% python3 -q
>>> import numpy as np
>>> from numpy import linalg as LA
>>> np.set_printoptions(suppress=True, linewidth=160)
>>> def rnd(a):
...     return np.round(a, 3) + 0
... 
>>> J = np.array([[3, 6, 7, 4], [6, 3, 6, 7], [7, 6, 3, 6], [4, 7, 6, 3]])
>>> O = J.astype(float).copy()
>>> for j in range(4):
...     O[:, j] -= O[:, :j] @ (O[:, :j].T @ O[:, j])
...     O[:, j] /= LA.norm(O[:, j])
... 
>>> print(rnd(O.T @ O))
[[1. 0. 0. 0.]
 [0. 1. 0. 0.]
 [0. 0. 1. 0.]
 [0. 0. 0. 1.]]
>>> u = np.array([0, 2, 1, 0])
>>> B = J + np.outer(u, np.eye(4)[3])
>>> print(rnd(LA.det(B) / LA.det(J)), rnd(1 + LA.solve(J, u)[3]))
0.934 0.934
>>> print(LA.matrix_rank(B - J))
1
>>> ev, evecs = LA.eigh(J)
>>> print((ev > 1e-8).sum(), (ev < -1e-8).sum())
1 3
>>> print(rnd(LA.eigvalsh(J @ J)))
[  0.343  11.657  25.386 442.614]
>>> print(rnd(np.abs(evecs[:, -1])))
[0.48  0.519 0.519 0.48 ]
>>> print(rnd(ev.sum()), np.trace(J))
12.0 12
>>> print((J + J.T) / 2)
[[3. 6. 7. 4.]
 [6. 3. 6. 7.]
 [7. 6. 3. 6.]
 [4. 7. 6. 3.]]
>>> print(rnd(LA.det(J)))
-212.0
>>> print(LA.matrix_power(J, 4))
[[45404 48696 48648 45384]
 [48696 52940 52824 48648]
 [48648 52824 52940 48696]
 [45384 48648 48696 45404]]
>>> print(rnd(np.sort(np.abs(LA.eigvals(J)))))
[ 0.586  3.414  5.038 21.038]
>>> print(np.allclose(J @ J.T, J.T @ J))
True
>>> print((J - J.T) / 2)
[[0. 0. 0. 0.]
 [0. 0. 0. 0.]
 [0. 0. 0. 0.]
 [0. 0. 0. 0.]]
>>> print(rnd(np.abs(LA.eigvals(J)).max()))
21.038
>>> x = np.array([-2, -1, 1, 0])
>>> y = J @ x
>>> print(y)
[ -5  -9 -17  -9]
>>> print(rnd(LA.solve(J, y)))
[-2. -1.  1.  0.]
>>> print(rnd(LA.solve(J.T, J[2])))
[0. 0. 1. 0.]
>>> F = np.loadtxt("layer18.csv", delimiter=",")
>>> print(F)
[[-0.01  -0.004 -0.047]
 [-3.012 -1.49   5.441]
 [ 0.996  0.494 -1.778]
 [ 3.01   1.468 -5.399]
 [-2.019 -0.983  3.621]
 [-1.977 -1.009  3.594]
 [ 1.006  0.492 -1.801]
 [-1.996 -0.996  3.617]
 [ 2.007  1.002 -3.607]
 [-1.005 -0.499  1.799]
 [-3.03  -1.46   5.378]
 [ 1.977  1.005 -3.636]
 [-0.963 -0.508  1.797]]
>>> Z = F[[1, 11]].astype(float)
>>> for _ in range(6):
...     labels = LA.norm(F[:, None] - Z, axis=-1).argmin(axis=1)
...     Z = np.array([F[labels == j].mean(axis=0) for j in range(2)])
... 
>>> print(labels)
[1 0 1 1 0 0 1 0 1 0 0 1 0]
>>> print(np.bincount(labels))
[7 6]
>>> print(rnd(Z))
[[-2.    -0.992  3.607]
 [ 1.498  0.743 -2.711]]
>>> rng = np.random.default_rng(4857)
>>> M = rng.normal(size=(11, 3))
>>> M = 20 * M / LA.norm(M, axis=1, keepdims=True)
>>> print(rnd(M))
[[  1.571  16.05  -11.829]
 [  6.795  -4.733 -18.205]
 [  9.904   9.931  14.258]
 [ 12.346  13.706  -7.728]
 [ 14.646   3.229 -13.232]
 [  8.482 -14.188  11.259]
 [-16.201   4.817 -10.692]
 [ 10.166   4.565 -16.608]
 [  5.836  14.944 -11.942]
 [-18.293  -6.842   4.306]
 [  8.051 -10.136  15.246]]
>>> cen = (M - M.mean(axis=0)) / M.std(axis=0)
>>> print(np.argwhere(np.abs(cen) > 2))
[[9 0]]
>>> b = LA.lstsq(np.delete(cen, 1, axis=1), cen[:, 1])[0]
>>> print(rnd(b))
[ 0.128 -0.466]
>>> print(np.abs(b).argmax())
1
>>> print(rnd(1 - np.var(cen[:, 1] - np.delete(cen, 1, axis=1) @ b)))
0.237
>>> D = LA.norm(M[:, None] - M[None], axis=-1)
>>> print(rnd(D[:5, :5]))
[[ 0.    22.358 28.061 11.765 18.365]
 [22.358  0.    35.757 21.922 12.238]
 [28.061 35.757  0.    22.441 28.689]
 [11.765 21.922 22.441  0.    12.055]
 [18.365 12.238 28.689 12.055  0.   ]]
>>> print(np.flatnonzero(D[2] < D.mean() / 2))
[2]
>>> print(D.mean(axis=1).argmax())
9
>>> cen = M - M.mean(axis=0)
>>> evecs = LA.svd(cen)[2][:2]
>>> B = cen - cen @ evecs.T @ evecs
>>> print(rnd(np.cov(cen @ evecs.T, rowvar=False)))
[[207.243   0.   ]
 [  0.    122.111]]
>>> cen = M - M.mean(axis=0)
>>> left, sigma, vt = LA.svd(cen, full_matrices=False)
>>> print(np.abs(vt[0]).argmax())
2
>>> print(rnd(np.abs(vt[-1])))
[0.207 0.824 0.527]
>>> O, evecs = LA.qr(M[:, :1])[0], LA.qr(M[:, 1:])[0]
>>> sigma = LA.svd(O.T @ evecs, compute_uv=False)
>>> print(rnd(np.degrees(np.arccos(sigma.clip(0, 1)))))
[77.042]
>>> print(rnd(sigma))
[0.224]
>>> print(rnd(LA.norm(O @ O.T - evecs @ evecs.T, 2)))
1.0
>>> mat = np.load("out1.npy")
>>> print(mat)
[[-1  0  0  0]
 [ 0 -3  0  0]
 [ 0  0  2  0]
 [ 0  0  0  3]]
>>> x = np.array([1, -5, -2, -5])
>>> print((mat @ x).argmax())
1
>>> print(mat * x)
[[ -1   0   0   0]
 [  0  15   0   0]
 [  0   0  -4   0]
 [  0   0   0 -15]]
>>> print(mat @ np.ones(4))
[-1. -3.  2.  3.]
>>> print(mat @ np.eye(4)[0])
[-1.  0.  0.  0.]
>>> ev, evecs = LA.eigh(mat)
>>> x = np.array([2, -3, 1, -3])
>>> print(evecs * np.maximum(ev, 0) @ evecs.T)
[[0. 0. 0. 0.]
 [0. 0. 0. 0.]
 [0. 0. 2. 0.]
 [0. 0. 0. 3.]]
>>> print((np.sign(evecs[:, -1].round(6)) == np.sign(evecs[0, -1].round(6))).astype(int))
[1 1 1 0]
>>> print(evecs * np.abs(ev) @ evecs.T)
[[1. 0. 0. 0.]
 [0. 3. 0. 0.]
 [0. 0. 2. 0.]
 [0. 0. 0. 3.]]
>>> x = np.array([-1, 1, -2, 2])
>>> y = mat @ x
>>> print(y)
[ 1 -3 -4  6]
>>> print(rnd(LA.solve(mat.T, mat[3])))
[0. 0. 0. 1.]
>>> print(rnd(LA.solve(mat, mat[:, 3])))
[0. 0. 0. 1.]
>>> print(rnd(LA.solve(mat, 3 * y)))
[-3.  3. -6.  6.]
>>> print(rnd(LA.solve(mat, y)))
[-1.  1. -2.  2.]
>>> ev, evecs = LA.eigh(mat)
>>> print(ev.sum(), np.trace(mat))
1.0 1
>>> print(np.unique(ev.round(6) + 0, return_counts=True)[1])
[1 1 1 1]
>>> print(evecs.T @ evecs)
[[1. 0. 0. 0.]
 [0. 1. 0. 0.]
 [0. 0. 1. 0.]
 [0. 0. 0. 1.]]
>>> print(rnd(LA.svd(mat, compute_uv=False)))
[3. 3. 2. 1.]
>>> print(rnd(LA.eigvalsh(mat @ mat)))
[1. 4. 9. 9.]
>>> print(ev)
[-3. -1.  2.  3.]
>>> print(evecs @ np.diag(ev) @ evecs.T)
[[-1.  0.  0.  0.]
 [ 0. -3.  0.  0.]
 [ 0.  0.  2.  0.]
 [ 0.  0.  0.  3.]]
>>> print(rnd(LA.eigvalsh(mat + 5 * np.eye(4))))
[2. 4. 7. 8.]
>>> print((ev > 1e-8).sum(), (ev < -1e-8).sum())
2 2
>>> print(np.abs(evecs[:, -1]).round(6).argmax())
3
>>> print(np.abs(evecs[:, -1]))
[0. 0. 0. 1.]
>>> print(rnd(LA.eigvalsh(mat).min()))
-3.0
>>> X = np.load("arr.npy")
>>> print(X)
[[ 2  0  0]
 [ 0 -2 -1]
 [ 0  1 -2]]
>>> print((X != 0).astype(int))
[[1 0 0]
 [0 1 1]
 [0 1 1]]
>>> print(X @ X)
[[ 4  0  0]
 [ 0  3  4]
 [ 0 -4  3]]
>>> O, Rm = LA.qr(X)
>>> print(O.shape, Rm.shape)
(3, 3) (3, 3)
>>> print(np.allclose(Rm.T @ Rm, X.T @ X))
True
>>> print(np.kron(np.eye(2, dtype=int), X))
[[ 2  0  0  0  0  0]
 [ 0 -2 -1  0  0  0]
 [ 0  1 -2  0  0  0]
 [ 0  0  0  2  0  0]
 [ 0  0  0  0 -2 -1]
 [ 0  0  0  0  1 -2]]
>>> print(rnd(LA.eigvals(X).sum().real))
-2.0
>>> print(np.einsum("ij,ji->", X, X))
10
>>> print(np.poly(X))
[  1.   2.  -3. -10.]
>>> print(rnd(LA.norm(X) ** 2 / LA.norm(X, 2) ** 2))
2.8
>>> print(rnd(LA.norm(X, 1)), rnd(LA.norm(X, np.inf)))
3.0 3.0
>>> print(rnd(LA.norm(X[2], 1)), rnd(LA.norm(X[2], np.inf)))
3.0 2.0
>>> print(rnd(LA.norm(X, "nuc")))
6.472
>>> print(X[:, 0] @ X[:, 2])
0
>>> print(rnd(LA.pinv(X)))
[[ 0.5  0.   0. ]
 [ 0.  -0.4  0.2]
 [ 0.  -0.2 -0.4]]
>>> print(rnd(LA.norm(X, axis=0)))
[2.    2.236 2.236]
>>> K = np.load("a.npy")
>>> print(K)
[[2 0 0 1]
 [2 2 0 1]
 [0 0 0 0]
 [2 2 0 2]]
>>> print((K - K.T) / 2)
[[ 0.  -1.   0.  -0.5]
 [ 1.   0.   0.  -0.5]
 [ 0.   0.   0.   0. ]
 [ 0.5  0.5  0.   0. ]]
>>> print(np.trace(K))
6
>>> print(np.allclose(K @ K.T, K.T @ K))
False
>>> print((K + K.T) / 2)
[[2.  1.  0.  1.5]
 [1.  2.  0.  1.5]
 [0.  0.  0.  0. ]
 [1.5 1.5 0.  2. ]]
>>> print(rnd(LA.det(K)))
0.0
>>> print(rnd(np.sort(np.abs(LA.eigvals(K)))))
[0.    0.955 0.955 4.383]
>>> print(np.allclose(K, K.T))
False
>>> labels = F[:, 1] > np.median(F[:, 1])
>>> u = F[labels].mean(axis=0) - F[~labels].mean(axis=0)
>>> print(((F - F.mean(axis=0)) @ u > 0).astype(int))
[1 0 1 1 0 0 1 0 1 0 0 1 0]
>>> print(labels.astype(int))
[1 0 1 1 0 0 1 0 1 0 0 1 0]
>>> print((((F - F.mean(axis=0)) @ u > 0) == labels).mean())
1.0
>>> print(rnd(u))
[ 3.498  1.735 -6.318]
>>> print(np.flatnonzero(LA.matrix_power((K != 0) + (K.T != 0) + np.eye(4), 4)[1]))
[0 1 3]
>>> print((LA.matrix_power((K != 0) + (K.T != 0) + np.eye(4), 4) > 0).astype(int))
[[1 1 0 1]
 [1 1 0 1]
 [0 0 1 0]
 [1 1 0 1]]
>>> print((K != 0).astype(int))
[[1 0 0 1]
 [1 1 0 1]
 [0 0 0 0]
 [1 1 0 1]]
>>> left, sigma, vt = LA.svd(K)
>>> evecs = vt[:(sigma > 1e-8).sum()]
>>> x = K[2] + 2 * K[0] + rng.integers(2) * np.eye(4)[2]
>>> print(x)
[4. 0. 0. 2.]
>>> print(rnd(LA.norm(x - evecs.T @ evecs @ x)))
0.0
>>> print(rnd(evecs.T @ evecs))
[[1. 0. 0. 0.]
 [0. 1. 0. 0.]
 [0. 0. 0. 0.]
 [0. 0. 0. 1.]]
>>> print(np.allclose(evecs.T @ evecs @ x, x))
True
>>> print(rnd(np.diag(evecs.T @ evecs)))
[1. 1. 0. 1.]
>>> labels = rng.permutation(4)
>>> print(labels)
[1 3 0 2]
>>> B = K[labels][:, labels]
>>> print(np.trace(B))
6
>>> print(rnd(np.sort(np.abs(LA.eigvals(B)))))
[0.    0.955 0.955 4.383]
>>> print(np.allclose(B, K))
False
>>> arr = np.loadtxt("dump.csv", delimiter=",")
>>> print(arr)
[[  5.568 -11.972   0.124]
 [  3.326 -11.398  -0.547]
 [  5.437 -11.859  -0.09 ]
 [  5.744 -12.121  -1.407]
 [  5.763 -13.449  -0.054]
 [  4.959 -11.289  -1.102]
 [  5.976  -9.853   0.104]
 [  6.597 -10.823   0.401]
 [  6.1   -13.192  -2.957]
 [  4.714 -10.8     0.809]
 [  5.961 -11.357   2.385]
 [  6.641 -12.503  -0.684]
 [  5.159 -11.929  -1.07 ]]
>>> x = np.array([1, -2, -2])
>>> y = arr @ x
>>> b, lr = np.zeros(3), 1 / LA.norm(arr, 2) ** 2
>>> for i in range(20):
...     b -= lr * arr.T @ (arr @ b - y)
...     if i % 5 == 0: print(i, round(LA.norm(arr @ b - y), 3))
... 
0 8.287
5 7.93
10 7.589
15 7.263
>>> print(rnd(b))
[ 0.928 -2.083 -0.365]
>>> print(rnd(LA.cond(arr)))
17.511
>>> print(rnd(LA.det(mat.T)))
18.0
>>> print(np.einsum("ii->", mat))
1
>>> print(np.kron(np.eye(2, dtype=int), mat))
[[-1  0  0  0  0  0  0  0]
 [ 0 -3  0  0  0  0  0  0]
 [ 0  0  2  0  0  0  0  0]
 [ 0  0  0  3  0  0  0  0]
 [ 0  0  0  0 -1  0  0  0]
 [ 0  0  0  0  0 -3  0  0]
 [ 0  0  0  0  0  0  2  0]
 [ 0  0  0  0  0  0  0  3]]
>>> print(rnd(LA.det(2 * mat)), rnd(LA.det(mat)))
288.0 18.0
>>> print(rnd(LA.det(mat[::-1])))
18.0
>>> W0 = np.loadtxt("x.csv", delimiter=",")
>>> print(W0)
[[1. 2. 0. 0.]
 [0. 1. 2. 0.]
 [0. 0. 1. 2.]
 [2. 0. 0. 1.]]
>>> x = np.array([3, 5, 0, 0])
>>> a = np.maximum(W0 @ x, 0)
>>> print(W0.T @ a)
[25. 31. 10.  6.]
>>> print(a)
[13.  5.  0.  6.]
>>> print(rnd(np.tanh(W0 @ x)))
[1. 1. 0. 1.]
>>> print(W0 * (a > 1e-9)[:, None])
[[1. 2. 0. 0.]
 [0. 1. 2. 0.]
 [0. 0. 0. 0.]
 [2. 0. 0. 1.]]
>>> print(np.flatnonzero(a > 1e-9))
[0 1 3]
>>> print(np.maximum(W0 @ x, 0) - np.maximum(-W0 @ x, 0))
[13.  5.  0.  6.]
